$ python3 -q
>>> import numpy as np
>>> from numpy import linalg as LA
>>> np.set_printoptions(precision=3, suppress=True, linewidth=160)
>>> rd = lambda a: np.round(a, 3) + 0
>>> E = np.array([[5, 9, 9],
...     [5, 9, 9],
...     [3, 2, 2],
...     [9, 23, 23],
...     [9, 23, 23],
...     [3, 2, 2],
...     [7, 16, 16],
...     [7, 16, 16],
...     [5, 9, 9],
...     [7, 16, 16],
...     [7, 16, 16],
...     [7, 16, 16],
...     [3, 2, 2],
...     [3, 2, 2],
...     [3, 2, 2],
...     [5, 9, 9]])
>>> U, s, Vt = LA.svd(E)
>>> print(np.argmax(s[:-1] / (s[1:] + 1e-6)) + 1)
2
>>> M2 = U[:, :2] @ np.diag(s[:2]) @ Vt[:2]
>>> print(rd(LA.norm(E - M2) / LA.norm(E)))
0.0
>>> print(rd(np.abs(E - M2).max()))
0.0
>>> print(rd(M2))
[[ 5.  9.  9.]
 [ 5.  9.  9.]
 [ 3.  2.  2.]
 [ 9. 23. 23.]
 [ 9. 23. 23.]
 [ 3.  2.  2.]
 [ 7. 16. 16.]
 [ 7. 16. 16.]
 [ 5.  9.  9.]
 [ 7. 16. 16.]
 [ 7. 16. 16.]
 [ 7. 16. 16.]
 [ 3.  2.  2.]
 [ 3.  2.  2.]
 [ 3.  2.  2.]
 [ 5.  9.  9.]]
>>> W0 = np.loadtxt("test16.csv", delimiter=",")
>>> print(rd(W0))
[[ 0.845 -1.847 -2.102 -0.675]
 [ 0.009  0.57  -2.266  1.881]
 [-0.511  1.691 -0.912  2.246]
 [ 0.608 -1.867  0.529 -2.205]
 [-0.159 -0.205  2.497 -1.643]
 [-0.619  1.886 -0.48   2.197]
 [ 0.837 -1.811 -2.157 -0.607]
 [ 0.796 -1.64  -2.362 -0.315]
 [ 0.534 -0.797 -2.739  0.76 ]
 [-0.875  2.091  1.501  1.269]
 [ 0.823 -2.152 -0.707 -1.786]
 [-0.64   1.114  2.681 -0.404]
 [ 0.265 -0.065 -2.619  1.437]
 [ 0.821 -1.741 -2.25  -0.481]
 [ 0.696 -1.292 -2.61   0.183]
 [-0.099  0.822 -2.059  2.019]
 [ 0.874 -2.047 -1.664 -1.13 ]
 [ 0.836 -1.808 -2.161 -0.601]
 [ 0.542 -1.75   0.795 -2.239]
 [ 0.701 -1.309 -2.602  0.161]
 [-0.858  1.917  1.98   0.816]
 [ 0.875 -2.093 -1.492 -1.275]
 [-0.085 -0.388  2.391 -1.768]
 [ 0.459 -1.593  1.092 -2.249]
 [ 0.183  0.144 -2.528  1.598]
 [ 0.401 -1.477  1.281 -2.24 ]
 [ 0.875 -2.052 -1.648 -1.144]]
>>> # rows and columns are dependent
>>> Xc = W0 - W0.mean(axis=0)
>>> U, s, Vt = LA.svd(Xc, full_matrices=False)
>>> print(rd((s ** 2).sum() ** 2 / (s ** 4).sum()))
1.999
>>> print(rd(Vt[0] * np.sign(Vt[0, np.abs(Vt[0]).argmax()])))
[-0.17   0.243  0.914 -0.277]
>>> print(LA.matrix_rank(Xc))
2
>>> U, s, Vt = LA.svd(W0)
>>> V = Vt[:(s > 1e-8).sum()]
>>> rng = np.random.default_rng(414)
>>> x = W0[11] + 3 * W0[10] + rng.integers(2) * np.eye(4)[0]
>>> print(rd(x))
[ 2.828 -5.343  0.558 -5.762]
>>> print(np.allclose(V.T @ V @ x, x))
False
>>> print(LA.matrix_rank(np.vstack([W0, x])))
3
>>> print(rd(V.T @ V))
[[ 0.085 -0.202 -0.152 -0.118]
 [-0.202  0.517  0.213  0.404]
 [-0.152  0.213  0.835 -0.262]
 [-0.118  0.404 -0.262  0.562]]
>>> Xc = W0 - W0.mean(axis=0)
>>> V = LA.svd(Xc)[2][:2]
>>> M2 = Xc - Xc @ V.T @ V
>>> print(rd(M2.std(axis=0)))
[0. 0. 0. 0.]
>>> print(LA.norm(M2, axis=1).round(6).argmax())
0
>>> print(rd(np.diag(V.T @ V)))
[0.085 0.517 0.835 0.562]
>>> print(rd((Xc @ V.T).std(axis=0)))
[2.005 1.955]
>>> M = np.load("m.npy")
>>> print(M)
[[-1.7  3.   2. ]
 [ 1.   1.3  2. ]
 [-2.   3.   2.3]]
>>> r = LA.matrix_rank(W0)
>>> print(r)
2
>>> N = LA.svd(W0)[2][r:].T
>>> print(LA.matrix_rank(W0.T @ W0), LA.matrix_rank(W0 @ W0.T))
2 2
>>> print([int(LA.matrix_rank(np.delete(W0, i, axis=0))) for i in range(27)])
[2, 2, 2, 2, 2, 2, 2, 2, 2, 2, 2, 2, 2, 2, 2, 2, 2, 2, 2, 2, 2, 2, 2, 2, 2, 2, 2]
>>> print(np.allclose(W0 @ N, 0))
True
>>> print(N.shape)
(4, 2)
>>> print(rd(N @ N.T))
[[ 0.915  0.202  0.152  0.118]
 [ 0.202  0.483 -0.213 -0.404]
 [ 0.152 -0.213  0.165  0.262]
 [ 0.118 -0.404  0.262  0.438]]
>>> print([int(LA.matrix_rank(W0[:, :j + 1])) for j in range(4)])
[1, 2, 2, 2]
>>> x = np.array([2, 1, 2])
>>> target = M @ x
>>> c, lr = np.zeros(3), 1 / LA.norm(M, 2) ** 2
>>> for i in range(20):
...     c -= lr * M.T @ (M @ c - target)
...     if i % 5 == 0: print(i, round(LA.norm(M @ c - target), 3))
... 
0 4.94
5 2.773
10 1.557
15 0.875
>>> print(rd(c))
[1.708 0.888 1.955]
>>> J = np.load("out19.npy")
>>> print(J)
[[-0.571  0.944 -0.615  1.839]
 [-0.466  3.288  1.356  4.999]
 [ 0.836  2.814  1.223  3.192]
 [ 0.034  1.365 -1.411  1.856]
 [ 0.908  1.296 -1.84   0.87 ]
 [ 1.264  0.832 -1.668 -0.173]
 [ 0.261  3.713  0.54   5.089]
 [ 0.051  1.461 -1.372  1.876]
 [-0.577  2.154  0.293  3.38 ]
 [ 0.766  2.833  1.188  3.141]
 [ 0.781  4.29  -0.242  5.02 ]
 [ 0.231  0.856 -1.084  0.927]
 [ 0.124  1.177  1.022  1.703]
 [ 0.19   2.409  1.965  3.179]
 [ 1.364  1.998 -0.531  1.602]
 [ 0.561  0.361 -0.856 -0.128]
 [ 1.314  1.975 -0.62   1.615]
 [ 1.277  0.88  -1.703  0.038]
 [ 1.456  3.201  0.387  3.216]
 [ 0.387  2.149 -0.136  2.479]
 [ 0.312  3.821  0.661  5.082]
 [ 0.181  3.852  0.589  5.047]
 [ 0.546  3.302  0.903  4.171]]
>>> q, V = LA.qr(J[:, :1])[0], LA.qr(J[:, 1:])[0]
>>> s = LA.svd(q.T @ V, compute_uv=False)
>>> print(rd(np.degrees(np.arccos(s.clip(0, 1)))))
[8.156]
>>> print(rd(LA.norm(q @ q.T - V @ V.T, 2)))
1.0
>>> U, s, Vt = LA.svd(J)
>>> print(np.argmax(s[:-1] / (s[1:] + 1e-6)) + 1)
3
>>> print(rd(s))
[19.177  5.508  2.985  0.243]
>>> M2 = U[:, :3] @ np.diag(s[:3]) @ Vt[:3]
>>> print(LA.matrix_rank(M2))
3
>>> print(rd(np.abs(J - M2).max()))
0.072
>>> print(rd(LA.norm(J - M2) / LA.norm(J)))
0.012
>>> arr = np.load("a.npy")
>>> print(arr)
[[ -3.159  -4.176   2.987  -3.343]
 [-11.602 -14.305  20.224 -11.642]
 [  0.697  -6.11    1.763  -2.742]
 [  7.997   1.022  -6.838   3.125]
 [  3.643  -2.105   2.195   1.75 ]
 [  1.323  -1.65    0.768   0.554]
 [  4.522   0.962   3.279   2.86 ]
 [  3.62   -1.353   1.145   2.264]
 [ -4.795   2.695  -0.016  -3.725]
 [  3.992  -6.064   1.317  -1.253]
 [ 10.994   4.882  -3.504   6.616]
 [ -0.877   6.125  -4.609   4.264]
 [ -7.04    3.372   7.703  -1.356]
 [ -1.893   1.614  -0.363   0.002]
 [  4.118  -0.55   -0.346  -0.268]
 [ -5.251  -4.891   9.493  -6.382]]
>>> C2 = np.cov(arr, rowvar=False)
>>> print(rd(np.median(arr, axis=0)))
[ 1.01  -0.952  1.231 -0.133]
>>> print(rd(np.corrcoef(arr.T)))
[[ 1.     0.423 -0.757  0.833]
 [ 0.423  1.    -0.736  0.787]
 [-0.757 -0.736  1.    -0.837]
 [ 0.833  0.787 -0.837  1.   ]]
>>> print(rd(C2))
[[ 34.224  12.569 -27.823  21.627]
 [ 12.569  25.84  -23.525  17.76 ]
 [-27.823 -23.525  39.52  -23.357]
 [ 21.627  17.76  -23.357  19.689]]
>>> print(rd(np.polyfit(arr[:, 3], arr[:, 0], 1)))
[1.098 1.03 ]
>>> print(np.argwhere(np.triu(np.abs(np.corrcoef(arr.T)) > 0.8, 1)))
[[0 3]
 [2 3]]
>>> print(rd(np.corrcoef(arr[:, 3], arr[:, 0])[0, 1]))
0.833
>>> m1 = np.load("run11.npy")
>>> print(m1)
[[1.    0.    0.   ]
 [0.    0.5   0.5  ]
 [0.    0.333 0.667]]
>>> # rows sum to 1
>>> ev, V = LA.eig(m1)
>>> print(rd(np.sort(LA.eigvals(m1 @ m1))))
[0.028 1.    1.   ]
>>> print(rd(np.sort(LA.eigvals(m1.T))))
[0.167 1.    1.   ]
>>> print(rd(np.sort(LA.eigvals(LA.inv(m1)))))
[1.    1.    5.988]
>>> print(rd(np.sort(LA.eigvals(m1).real)))
[0.167 1.    1.   ]
>>> print((m1 != 0).astype(int))
[[1 0 0]
 [0 1 1]
 [0 1 1]]
>>> print(rd(LA.det(m1)))
0.167
>>> print((LA.matrix_power((m1 != 0) + (m1.T != 0) + np.eye(3), 3) > 0).astype(int))
[[1 0 0]
 [0 1 1]
 [0 1 1]]
>>> print(rd(LA.matrix_power(m1, 100)))
[[1.  0.  0. ]
 [0.  0.4 0.6]
 [0.  0.4 0.6]]
>>> print(rd(LA.matrix_power(m1, 2)))
[[1.    0.    0.   ]
 [0.    0.416 0.584]
 [0.    0.389 0.611]]
>>> print(m1.sum(axis=1))
[1. 1. 1.]
>>> pr = np.eye(3)[0]
>>> for _ in range(4):
...     pr = pr @ m1
...     print(pr.round(3))
... 
[1. 0. 0.]
[1. 0. 0.]
[1. 0. 0.]
[1. 0. 0.]
>>> data = np.load("block18.npy")
>>> print(data)
[[-3 -9 -3]
 [ 0  0  0]
 [-2  3  1]
 [-3 -9 -3]]
>>> U, s, Vt = LA.svd(data)
>>> V = Vt[:(s > 1e-8).sum()]
>>> x = data[2] + 5 * data[3] + rng.integers(2) * np.eye(3)[1]
>>> print(x)
[-17. -42. -14.]
>>> print(rd(LA.norm(x - V.T @ V @ x)))
0.0
>>> print(LA.matrix_rank(np.vstack([data, x])))
2
>>> print(np.allclose(V.T @ V @ x, x))
True
>>> print(rd(V.T @ V))
[[1.  0.  0. ]
 [0.  0.9 0.3]
 [0.  0.3 0.1]]
>>> print(rd(np.diag(V.T @ V)))
[1.  0.9 0.1]
>>> def softmax(z):
...     e = np.exp(z - z.max(axis=-1, keepdims=True))
...     return e / e.sum(axis=-1, keepdims=True)
... 
>>> print(rd(softmax(data).sum(axis=1)))
[1. 1. 1. 1.]
>>> print(rd(softmax(data[0] + 2)))
[0.499 0.001 0.499]
>>> print(rd(softmax(10 * data[0])))
[0.5 0.  0.5]
>>> scores = data @ data.T / np.sqrt(3)
>>> print(rd(softmax(scores)))
[[0.5  0.   0.   0.5 ]
 [0.25 0.25 0.25 0.25]
 [0.   0.   1.   0.  ]
 [0.5  0.   0.   0.5 ]]
>>> print(softmax(scores)[0] @ data)
[-3. -9. -3.]
